In [1]: import numpy as np

In [2]: import numpy.linalg as la

In [3]: np.set_printoptions(suppress=True, linewidth=140)

In [4]: J = np.loadtxt("out4.csv", delimiter=",")

In [5]: J
Out[5]: 
array([[ 12.092,  -4.47 , -14.016,  32.581, -13.784,   1.91 , -30.248, -26.076, -33.405,  20.619, -28.635,  13.392,  21.192,   4.376],
       [  3.457,   3.817, -31.459, -19.408,  -8.695,  -6.842,  24.006, -20.011,  21.608,  24.56 , -37.644,  14.424,  -0.163,  10.837],
       [ 12.832,  -5.977, -12.852,  33.328, -15.558,   1.464, -30.645, -26.862, -35.102,  22.063, -26.924,  14.335,  20.821,   4.662],
       [  3.34 ,   5.365, -28.31 , -17.426, -10.502,  -6.64 ,  24.449, -20.592,  22.463,  22.661, -38.3  ,  13.461,  -0.859,  11.299],
       [ 12.334,  -5.735, -13.281,  32.835, -13.848,   2.735, -30.355, -26.195, -35.216,  21.38 , -29.906,  13.76 ,  22.079,   6.68 ],
       [ 11.525,  -8.162, -13.374,  31.907, -16.073,   1.648, -28.866, -26.37 , -36.052,  21.216, -27.52 ,  13.177,  23.335,   7.859],
       [  5.713,   4.107, -29.36 , -14.951, -11.709,  -6.076,  23.142, -19.547,  21.769,  24.416, -36.705,  14.458,   1.025,  11.138],
       [  4.693,   4.03 , -31.346, -18.924, -12.109,  -4.295,  22.615, -19.751,  20.795,  24.705, -38.554,  10.578,  -0.287,   9.741],
       [  5.065,   4.895, -31.144, -18.006, -10.842,  -5.978,  22.387, -20.514,  23.097,  25.155, -37.915,  14.143,   0.371,  10.378],
       [  4.94 ,   4.309, -29.392, -17.304, -14.169,  -5.858,  23.386, -18.502,  21.689,  23.314, -37.314,  14.273,  -1.047,  12.518],
       [ 12.06 ,  -5.71 , -14.649,  31.714, -14.351,   2.119, -30.171, -27.346, -33.249,  20.918, -27.374,  14.679,  22.255,   5.172],
       [ 11.189,  -4.613, -13.887,  31.695, -14.954,   2.13 , -29.613, -25.083, -34.356,  19.859, -28.362,  13.268,  20.235,   5.987],
       [ 12.503,  -6.607, -14.371,  32.016, -13.943,   3.041, -31.147, -26.117, -32.986,  20.676, -28.707,  13.731,  22.523,   5.578],
       [  2.426,   4.291, -28.946, -17.47 , -11.177,  -6.399,  22.601, -18.491,  20.344,  23.855, -40.223,  15.656,   0.262,   9.726],
       [ 13.291,  -6.315, -14.679,  33.296, -13.023,   2.124, -29.591, -24.197, -34.837,  18.561, -26.577,  14.252,  22.215,   5.199],
       [  1.676,   4.566, -30.818, -18.137, -12.414,  -7.621,  23.573, -21.022,  21.11 ,  23.303, -37.09 ,  15.403,   1.282,   8.939],
       [  3.955,   2.809, -31.587, -17.871, -11.714,  -7.461,  22.669, -20.355,  21.968,  23.827, -39.802,  15.264,  -0.405,   9.233],
       [ 12.054,  -6.094, -13.352,  31.892, -14.813,   1.986, -29.496, -26.749, -35.834,  20.018, -29.026,  15.164,  21.237,   4.646],
       [ 13.875,  -5.743, -14.741,  30.83 , -13.725,   2.028, -27.938, -25.87 , -32.744,  21.664, -28.003,  14.24 ,  21.854,   5.913],
       [ 11.218,  -6.448, -15.095,  32.797, -14.753,   1.651, -30.67 , -26.817, -34.027,  19.706, -27.323,  13.218,  22.474,   6.292],
       [ 11.756,  -5.123, -13.284,  33.329, -13.211,   2.633, -30.098, -25.707, -32.162,  19.286, -27.692,  12.277,  20.879,   6.89 ],
       [  4.729,   4.207, -31.652, -15.966, -13.354,  -5.036,  24.513, -20.499,  23.235,  22.024, -38.497,  15.159,  -1.159,  11.227],
       [ 12.076,  -5.847, -12.88 ,  32.671, -14.657,   0.976, -30.389, -25.46 , -34.206,  19.723, -29.295,  14.241,  22.504,   5.904],
       [  3.548,   3.234, -30.432, -17.638, -11.969,  -6.349,  24.027, -21.162,  21.811,  23.097, -37.047,  14.466,   0.287,  10.864],
       [ 10.51 ,  -5.257, -14.427,  34.05 , -11.936,   1.051, -30.981, -26.069, -34.628,  19.573, -31.313,  13.418,  23.427,   6.413],
       [  4.083,   3.984, -31.055, -17.92 , -13.738,  -7.948,  23.468, -22.568,  21.914,  25.167, -37.714,  13.005,  -0.492,   8.97 ],
       [  5.459,   3.549, -29.931, -18.134, -12.356,  -6.133,  22.198, -20.781,  22.84 ,  23.795, -37.76 ,  13.322,   0.255,   9.654],
       [  3.307,   3.955, -31.081, -17.756, -12.448,  -5.587,  22.718, -20.166,  23.677,  24.128, -38.602,  15.414,   2.604,   9.733]])

In [6]: P = J @ la.solve(J.T @ J, J.T)

In [7]: round(np.trace(P), 3)
Out[7]: np.float64(14.0)

In [8]: np.round(P @ J[:, 2], 3)
Out[8]: 
array([-14.016, -31.459, -12.852, -28.31 , -13.281, -13.374, -29.36 , -31.346, -31.144, -29.392, -14.649, -13.887, -14.371, -28.946,
       -14.679, -30.818, -31.587, -13.352, -14.741, -15.095, -13.284, -31.652, -12.88 , -30.432, -14.427, -31.055, -29.931, -31.081])

In [9]: mat = np.array([[-5.0, 4.0, 3.0, -3.0],
   ...:     [-8.0, 7.0, 6.0, -6.0],
   ...:     [-8.0, 8.0, 4.0, -5.0],
   ...:     [-8.0, 8.0, 4.0, -5.0]])

In [10]: print(np.allclose(mat[:-1].T @ la.lstsq(mat[:-1].T, mat[-1])[0], mat[-1]))
True

In [11]: np.unique(mat.round(6), axis=0).shape
Out[11]: (3, 4)

In [12]: np.abs(np.diag(la.qr(mat)[1])) > 1e-9
Out[12]: array([ True,  True,  True, False])

In [13]: X = np.load("w.npy")

In [14]: X
Out[14]: 
array([[-3,  0,  0,  0,  0,  0,  0,  0,  0,  0],
       [ 0,  1,  0,  0,  0,  0,  0,  0,  0,  0],
       [ 2,  3,  1,  0,  0,  0,  0,  0,  0,  0],
       [-1,  0, -1,  1,  0,  0,  0,  0,  0,  0],
       [-1,  0, -2,  0,  0,  0,  0,  0,  0,  0],
       [ 3,  3, -3, -3,  0,  3,  0,  0,  0,  0],
       [ 1, -1,  1,  0, -1,  2, -3,  0,  0,  0],
       [-2,  0,  2,  2, -1,  0, -2,  3,  0,  0],
       [ 1,  3,  0,  0, -3,  3,  0, -3, -2,  0],
       [-2, -2,  1,  3,  2, -2,  2,  1,  2, -2]])

In [15]: x0 = np.array([-1, -9, 4, 0, -5, -4, -7, -9, -3, -1])

In [16]: h = np.maximum(X @ x0, 0)

In [17]: X * (h > 1e-9)[:, None]
Out[17]: 
array([[-3,  0,  0,  0,  0,  0,  0,  0,  0,  0],
       [ 0,  0,  0,  0,  0,  0,  0,  0,  0,  0],
       [ 0,  0,  0,  0,  0,  0,  0,  0,  0,  0],
       [ 0,  0,  0,  0,  0,  0,  0,  0,  0,  0],
       [ 0,  0,  0,  0,  0,  0,  0,  0,  0,  0],
       [ 0,  0,  0,  0,  0,  0,  0,  0,  0,  0],
       [ 1, -1,  1,  0, -1,  2, -3,  0,  0,  0],
       [-2,  0,  2,  2, -1,  0, -2,  3,  0,  0],
       [ 1,  3,  0,  0, -3,  3,  0, -3, -2,  0],
       [ 0,  0,  0,  0,  0,  0,  0,  0,  0,  0]])

In [18]: np.maximum(X @ x0, 0) - np.maximum(-X @ x0, 0)
Out[18]: array([  3,  -9, -25,  -3,  -7, -54,  30,   2,   8,  -5])

In [19]: h
Out[19]: array([ 3,  0,  0,  0,  0,  0, 30,  2,  8,  0])

In [20]: print(np.maximum(X @ (3 * x0), 0))
[ 9  0  0  0  0  0 90  6 24  0]

In [21]: [int(la.matrix_rank(la.matrix_power(X, p))) for p in range(1, 11)]
Out[21]: [9, 9, 9, 9, 9, 9, 9, 9, 9, 9]

In [22]: X @ X
Out[22]: 
array([[  9,   0,   0,   0,   0,   0,   0,   0,   0,   0],
       [  0,   1,   0,   0,   0,   0,   0,   0,   0,   0],
       [ -4,   6,   1,   0,   0,   0,   0,   0,   0,   0],
       [  0,  -3,  -2,   1,   0,   0,   0,   0,   0,   0],
       [ -1,  -6,  -2,   0,   0,   0,   0,   0,   0,   0],
       [ -3,   3,  -9, -12,   0,   9,   0,   0,   0,   0],
       [  3,  11,  -6,  -6,   3,   0,   9,   0,   0,   0],
       [  1,   8,   6,   8,  -1,  -4,   0,   9,   0,   0],
       [ 13,   6,  -9, -15,   9,   3,   6,  -3,   4,   0],
       [  3,   3,   2,   5, -13,   8, -12,  -5,  -8,   4]])

In [23]: np.round(np.sort(la.eigvals(X)), 3)
Out[23]: array([-3., -3., -2., -2.,  0.,  1.,  1.,  1.,  3.,  3.])
